$ python -q
>>> import numpy as np
>>> np.set_printoptions(precision=1, suppress=True, linewidth=200, legacy="1.25")
>>> def rnd(a):
...     return np.round(a, 1) + 0
... 
>>> F = np.load("run13.npy")
>>> F
array([[ 0.5,  6.7, -2.5],
       [-0.6,  3.5, -3.1],
       [ 1.2,  6.1, -2.8],
       [-1. ,  6.4, -2.3],
       [ 0.6,  6.1, -4.1],
       [-2.1,  7.8, -2. ],
       [ 0.6,  5.5, -4.7],
       [-1.1,  5.9, -2.6],
       [ 1.3,  5.5, -4.9],
       [ 0.8,  6.6, -2.5],
       [-0.4,  7.1, -3.3],
       [ 0.5,  6.7, -4.3],
       [-0.5,  6.9, -2.6]])
>>> Ac = (F - F.mean(axis=0)) / F.std(axis=0)
>>> np.argwhere(np.abs(Ac) > 2)
array([[1, 1],
       [5, 0]])
>>> rnd(Ac.std(axis=0))
array([1., 1., 1.])
>>> beta = np.linalg.lstsq(np.delete(Ac, 0, axis=1), Ac[:, 0])[0]
>>> np.abs(beta).argmax()
1
>>> rnd(1 - np.var(Ac[:, 0] - np.delete(Ac, 0, axis=1) @ beta))
0.4
>>> basis = F[[2, 1]].astype(float)
>>> for _ in range(5):
...     z = np.linalg.norm(F[:, None] - basis, axis=-1).argmin(axis=1)
...     basis = np.array([F[z == j].mean(axis=0) for j in range(2)])
... 
>>> z
array([0, 1, 0, 0, 0, 0, 0, 0, 0, 0, 0, 0, 0])
>>> rnd(basis)
array([[ 0. ,  6.4, -3.2],
       [-0.6,  3.5, -3.1]])
>>> rnd(basis[1] - basis[0])
array([-0.6, -2.9,  0.1])
>>> np.abs(basis[1] - basis[0]).argmax()
1
>>> print(np.bincount(z))
[12  1]
>>> u, r1 = basis[0], basis[1]
>>> print(rnd(u @ u))
51.8
>>> rnd(u @ r1)
32.5
>>> p = (u @ r1) / (u @ u) * u
>>> rnd(r1 - p)
array([-0.6, -0.5, -1.1])
>>> rnd(p)
array([ 0.,  4., -2.])
>>> W0 = np.loadtxt("test18.csv", delimiter=",")
>>> W0
array([[ -5.6, -14.3,  -0.5],
       [  7.1, -10. ,  16.6],
       [ 10.3,  -5.1, -10.5],
       [  8.3,   4.6, -16.7],
       [ 27.7, -14.9,  26.2],
       [  5.6,   3.7,  11.7],
       [ 16.6,  -9. ,  16.6],
       [ 11.7, -24.6,  12.4],
       [ 18.4,  -7.5, -14.9],
       [  0.9,   7.3,   7.7],
       [-13. ,   7.7, -27.3],
       [  1.4,  -3.3,  27.7],
       [ 18. ,   7.5,  16.1],
       [-10.2,  11.7,   2.8],
       [  7.4,  -0.9, -55.8],
       [  0. ,   7.3,   5. ],
       [  2.3, -18.9,  10.5],
       [  0.9,   4.4,   9.5],
       [-14. ,   0. ,  37.4],
       [  0.4,   2.8,  -3.8],
       [ 16.9,  -4.5,  18.9],
       [ 24.4,  -2.8, -10.7],
       [ 15.7,   7.8,  -9.7],
       [ -7.2, -10.4,  24.4]])
>>> x0 = np.array([-2, -3, -1])
>>> rhs = W0 @ x0
>>> rnd(np.linalg.solve(W0.T @ W0, W0.T @ rhs))
array([-2., -3., -1.])
>>> rnd(np.linalg.pinv(W0) @ W0)
array([[1., 0., 0.],
       [0., 1., 0.],
       [0., 0., 1.]])
>>> rng = np.random.default_rng(594)
>>> rhs = rhs + 0.3 * rng.normal(size=24)
>>> print(rnd(rhs))
[ 54.7  -0.4   5.4 -13.9 -37.  -34.6 -22.7  37.8   0.5 -31.6  30.1 -20.7 -75.5 -18.3  43.6 -27.1  41.8 -24.4  -8.5  -5.6 -39.7 -29.8 -45.5  21.9]
>>> beta, *_ = np.linalg.lstsq(W0, rhs)
>>> rnd(W0.T @ (rhs - W0 @ beta))
array([0., 0., 0.])
>>> beta.round()
array([-2., -3., -1.])
>>> print([round(float(np.linalg.norm(np.linalg.solve(W0.T @ W0 + lam * np.eye(3), W0.T @ rhs))), 2) for lam in (0, 1, 10, 100)])
[3.77, 3.77, 3.75, 3.55]
>>> E = np.load("out1.npy")
>>> rnd(E)
array([[ 0.6,  0.4,  0.1, -0.2],
       [ 0.4,  0.6, -0.1,  0.3],
       [ 0.1, -0.1,  1. ,  0.1],
       [-0.2,  0.3,  0.1,  0.8]])
>>> # projection: eigenvalues are 0 or 1
>>> z = rng.permutation(4)
>>> z
array([1, 3, 0, 2])
>>> other = E[z][:, z]
>>> np.trace(other)
3.0
>>> print(rnd(np.linalg.det(other)), rnd(np.linalg.det(E[z])))
0.0 0.0
>>> rnd(np.diag(other))
array([0.6, 0.8, 0.6, 1. ])
>>> np.allclose(other, E)
False
>>> rnd(np.linalg.det(2 * E)), rnd(np.linalg.det(E))
(0.0, 0.0)
>>> rnd(np.einsum("ij,ji->", E, E))
3.0
>>> rnd(np.linalg.eigvals(E).sum().real)
3.0
>>> rnd(np.linalg.det(E[::-1]))
0.0
>>> evals, evecs = np.linalg.eigh(E)
>>> x0 = np.array([3, 9, 1, 2])
>>> rnd(np.linalg.eigvalsh(E[1:, 1:]))
array([0.4, 1. , 1. ])
>>> rnd(x0 @ E @ x0)
83.0
>>> rnd(evecs * np.abs(evals) @ evecs.T)
array([[ 0.6,  0.4,  0.1, -0.2],
       [ 0.4,  0.6, -0.1,  0.3],
       [ 0.1, -0.1,  1. ,  0.1],
       [-0.2,  0.3,  0.1,  0.8]])
>>> rnd(evecs * np.maximum(evals, 0) @ evecs.T)
array([[ 0.6,  0.4,  0.1, -0.2],
       [ 0.4,  0.6, -0.1,  0.3],
       [ 0.1, -0.1,  1. ,  0.1],
       [-0.2,  0.3,  0.1,  0.8]])
>>> x0 = np.array([-3, -2, 2, -3])
>>> rnd(np.eye(4) - E)
array([[ 0.4, -0.4, -0.1,  0.2],
       [-0.4,  0.4,  0.1, -0.3],
       [-0.1,  0.1,  0. , -0.1],
       [ 0.2, -0.3, -0.1,  0.2]])
>>> W1 = np.array([[3, 1, -1, -3, 3, 3],
...     [1, -3, 2, -2, 3, 3],
...     [-2, -3, -3, -2, -1, 3],
...     [2, -2, -2, -2, -2, -2]])
>>> beta = np.array([2, -3, -3, 0, 1, 2])
>>> H = np.maximum(E @ W1 + beta, 0)
>>> (H > 0).mean(axis=0)
array([1. , 0. , 0. , 0. , 0.5, 1. ])
>>> basis = np.array([[7, 7, 1], [5, 3, 9], [2, 2, 2], [5, 7, 1], [0, 1, 2], [1, 2, 6]])
>>> (H @ basis).round(6).argmax(axis=1)
array([2, 1, 2, 1])
>>> sv = 3 * 0.9 ** np.arange(3)
>>> m1 = rng.normal(size=(22, 3)) * rng.permutation(sv)
>>> rnd(m1)
array([[ 3. ,  1.2, -6.4],
       [-1. , -4.2,  6.5],
       [-1.9,  0.8, -2.8],
       [ 2.3,  1.6,  3.1],
       [-0.2,  2.9,  0.5],
       [-1.7,  0.8, -3.2],
       [-1.5,  2. , -2. ],
       [ 5.3,  1.6, -4.6],
       [-0.3,  3.7,  4.2],
       [-0.5,  0.6,  0.4],
       [ 1.6,  2. ,  1.4],
       [ 4.7,  3.2,  6. ],
       [ 0.3, -1.7, -3.7],
       [ 1.8,  5.7, -2.1],
       [-1.6, -3. , -1.3],
       [-1.7,  0.4,  4.8],
       [ 1.6, -4.2,  4.6],
       [ 0. , -2.7, -3.3],
       [ 3. , -0.8, -0.7],
       [ 0.3,  2. ,  0.5],
       [ 2.5, -2. , -2.4],
       [ 3. ,  0. , -5.5]])
>>> other = m1 / np.sqrt((m1 ** 2).mean(axis=1, keepdims=True))
>>> rnd(other[10])
array([0.9, 1.2, 0.8])
>>> rnd(m1 - m1.mean(axis=1, keepdims=True))
array([[ 3.7,  1.9, -5.6],
       [-1.4, -4.6,  6. ],
       [-0.6,  2.1, -1.5],
       [ 0. , -0.7,  0.7],
       [-1.2,  1.8, -0.6],
       [-0.3,  2.2, -1.9],
       [-1. ,  2.5, -1.5],
       [ 4.5,  0.8, -5.3],
       [-2.9,  1.2,  1.7],
       [-0.7,  0.4,  0.2],
       [-0.1,  0.3, -0.2],
       [ 0.1, -1.4,  1.4],
       [ 2. ,  0. , -2. ],
       [ 0.1,  3.9, -3.9],
       [ 0.3, -1. ,  0.7],
       [-2.8, -0.8,  3.6],
       [ 1. , -4.8,  3.9],
       [ 2. , -0.7, -1.3],
       [ 2.5, -1.3, -1.2],
       [-0.6,  1.1, -0.5],
       [ 3.1, -1.4, -1.8],
       [ 3.8,  0.8, -4.6]])
>>> np.linalg.matrix_rank(m1 - m1.mean(axis=1, keepdims=True))
2
>>> print(rnd(np.linalg.norm(other, axis=1)))
[1.7 1.7 1.7 1.7 1.7 1.7 1.7 1.7 1.7 1.7 1.7 1.7 1.7 1.7 1.7 1.7 1.7 1.7 1.7 1.7 1.7 1.7]
